$ ipython --no-banner

In [1]: import numpy as np

In [2]: import numpy.linalg as la

In [3]: np.set_printoptions(precision=3, suppress=True, linewidth=160, sign=" ")

In [4]: arr = np.loadtxt("w.csv", delimiter=",")

In [5]: arr
Out[5]: 
array([[ 0.113, -0.423,  0.551, -0.047,  0.219,  0.775, -0.36 ],
       [ 0.192,  0.404,  0.212,  0.516, -0.019, -0.255, -1.157],
       [ 0.845, -0.398, -0.158,  0.04 , -0.954,  0.435, -1.144],
       [ 0.139,  1.578,  1.055,  0.018, -0.888, -0.042, -0.57 ],
       [-0.281, -0.146,  0.428, -0.735,  1.7  , -1.441,  0.345]])

In [6]: vec = np.array([2, 2, 2, 3, 0, 3, 3])

In [7]: np.einsum("ij,j->i", arr, vec)
Out[7]: array([ 1.586, -1.072, -1.429,  3.762, -5.491])

In [8]: arr @ np.eye(7)[4]
Out[8]: array([ 0.219, -0.019, -0.954, -0.888,  1.7  ])

In [9]: out = np.array([[2, 0, 3],
   ...:     [2, 0, 2],
   ...:     [-3, -2, 3],
   ...:     [-3, 1, 0],
   ...:     [2, -1, 1],
   ...:     [-3, 1, 3],
   ...:     [-1, -1, 3]])

In [10]: print(np.einsum("ij,ij->i", arr, arr))
[ 1.276  1.915  3.307  4.738  5.909]

In [11]: np.vstack([arr, out.T]).shape
Out[11]: (8, 7)

In [12]: u = np.array([2, 0])

In [13]: print(np.cross(arr[0, :3], arr[3, :3]))
[-1.316 -0.043  0.237]

In [14]: np.polyval(u, arr[0])
Out[14]: array([ 0.226, -0.846,  1.102, -0.094,  0.438,  1.55 , -0.72 ])

In [15]: print(np.convolve(arr[0], u))
[ 0.226 -0.846  1.102 -0.094  0.438  1.55  -0.72   0.   ]

In [16]: E = np.load("run11.npy")

In [17]: E
Out[17]: 
array([[ 3,  4,  0,  0,  5,  5],
       [ 4,  3,  4,  0,  0,  5],
       [ 0,  4,  3,  4,  0,  0],
       [ 0,  0,  4,  3,  4,  0],
       [ 5,  0,  0,  4,  3,  4],
       [ 5,  5,  0,  0,  4,  3]])

In [18]: vals, vecs = la.eigh(E)

In [19]: vec = np.array([-1, 1, -1, -2, -3, 0])

In [20]: la.eigvalsh(E[1:, 1:])
Out[20]: array([-4.217, -3.402,  5.217,  5.961, 11.441])

In [21]: vec @ E @ vec
Out[21]: np.int64(126)

In [22]: vecs * np.abs(vals) @ vecs.T
Out[22]: 
array([[ 6.533,  2.402,  0.383,  1.028,  2.462,  4.393],
       [ 2.402,  6.936,  1.445,  0.56 ,  1.915,  2.462],
       [ 0.383,  1.445,  5.828,  1.853,  0.56 ,  1.028],
       [ 1.028,  0.56 ,  1.853,  5.828,  1.445,  0.383],
       [ 2.462,  1.915,  0.56 ,  1.445,  6.936,  2.402],
       [ 4.393,  2.462,  1.028,  0.383,  2.402,  6.533]])

In [23]: np.abs(E).sum(axis=1).max(), round(float(np.abs(vals).max()), 3)
Out[23]: (np.int64(17), 15.569)

In [24]: print(vec @ E @ vec / (vec @ vec), np.round(vals[0], 3), round(float(vals[-1]), 3))
7.875 -4.728 15.569

In [25]: rng = np.random.default_rng(421)

In [26]: out = E + rng.integers(-2, 3, (6, 1)) @ rng.integers(-2, 3, (1, 6))

In [27]: out
Out[27]: 
array([[ 5,  0,  4,  4,  1,  9],
       [ 6, -1,  8,  4, -4,  9],
       [ 1,  2,  5,  6, -2,  2],
       [ 1, -2,  6,  5,  2,  2],
       [ 3,  4, -4,  0,  7,  0],
       [ 6,  3,  2,  2,  2,  5]])

In [28]: la.matrix_rank(out - E, tol=1e-8)
Out[28]: np.int64(1)

In [29]: print(np.abs(out - E).sum(axis=1))
[ 22  22  11  11  22  11]

In [30]: print(E.ravel(order="F"))
[ 3  4  0  0  5  5  4  3  4  0  0  5  0  4  3  4  0  0  0  0  4  3  4  0  5  0  0  4  3  4  5  5  0  0  4  3]

In [31]: E.reshape(-1, 2)
Out[31]: 
array([[ 3,  4],
       [ 0,  0],
       [ 5,  5],
       [ 4,  3],
       [ 4,  0],
       [ 0,  5],
       [ 0,  4],
       [ 3,  4],
       [ 0,  0],
       [ 0,  0],
       [ 4,  3],
       [ 4,  0],
       [ 5,  0],
       [ 0,  4],
       [ 3,  4],
       [ 5,  5],
       [ 0,  0],
       [ 4,  3]])

In [32]: T = E.reshape(6, 2, -1)

In [33]: np.einsum("ihd,jhd->hij", T, T).shape
Out[33]: (2, 6, 6)

In [34]: T.sum(axis=1)
Out[34]: 
array([[ 3,  9,  5],
       [ 4,  3,  9],
       [ 4,  4,  3],
       [ 3,  4,  4],
       [ 9,  3,  4],
       [ 5,  9,  3]])

In [35]: np.swapaxes(T, 1, 2)[2]
Out[35]: 
array([[ 0,  4],
       [ 4,  0],
       [ 3,  0]])

In [36]: T.shape
Out[36]: (6, 2, 3)

In [37]: X = np.loadtxt("arr.csv", delimiter=",")

In [38]: X
Out[38]: 
array([[ 20.,   2.,   0.,   1.,   0.,   0.,   0.,   1.,   2.],
       [  1., -99.,   1.,   1.,   1.,   0.,   0.,   1.,   1.],
       [  1.,   0.,   0.,   2.,   1.,   0.,   1.,   2.,   1.],
       [  1.,   0.,   1.,  20.,   2.,   2.,   2.,   1.,   0.],
       [  2.,   1.,   0.,   0.,  41.,   0.,   0.,   1.,   1.],
       [  2.,   1.,   0.,   2.,   1., -99.,   2.,   0.,   2.],
       [  2.,   1.,   1.,   0.,   0.,   0., -98.,   2.,   0.],
       [  1.,   2.,   2.,   0.,   0.,   2.,   1., -78.,   2.],
       [  2.,   0.,   1.,   2.,   2.,   1.,   2.,   1.,  80.]])

In [39]: out = X / np.sqrt((X ** 2).mean(axis=1, keepdims=True))

In [40]: print(la.matrix_rank(X - X.mean(axis=1, keepdims=True)))
8

In [41]: la.norm(out, axis=1)
Out[41]: array([ 3.,  3.,  3.,  3.,  3.,  3.,  3.,  3.,  3.])

In [42]: out[6]
Out[42]: array([ 0.061,  0.031,  0.031,  0.   ,  0.   ,  0.   , -2.998,  0.061,  0.   ])

In [43]: print(la.matrix_rank(out) == la.matrix_rank(X))
True

In [44]: out = X / la.norm(X, axis=1, keepdims=True)

In [45]: G = out @ out.T

In [46]: (G - 2 * np.eye(9)).round(6).argmax(axis=1)
Out[46]: array([ 2,  2,  3,  2,  2,  2,  0,  8,  2])

In [47]: (np.abs(G) > 0.9).astype(int)
Out[47]: 
array([[ 1,  0,  0,  0,  0,  0,  0,  0,  0],
       [ 0,  1,  0,  0,  0,  0,  0,  0,  0],
       [ 0,  0,  1,  0,  0,  0,  0,  0,  0],
       [ 0,  0,  0,  1,  0,  0,  0,  0,  0],
       [ 0,  0,  0,  0,  1,  0,  0,  0,  0],
       [ 0,  0,  0,  0,  0,  1,  0,  0,  0],
       [ 0,  0,  0,  0,  0,  0,  1,  0,  0],
       [ 0,  0,  0,  0,  0,  0,  0,  1,  0],
       [ 0,  0,  0,  0,  0,  0,  0,  0,  1]])

In [48]: np.argwhere(np.triu(np.abs(G) > 0.95, 1))
Out[48]: array([], shape=(0, 2), dtype=int64)
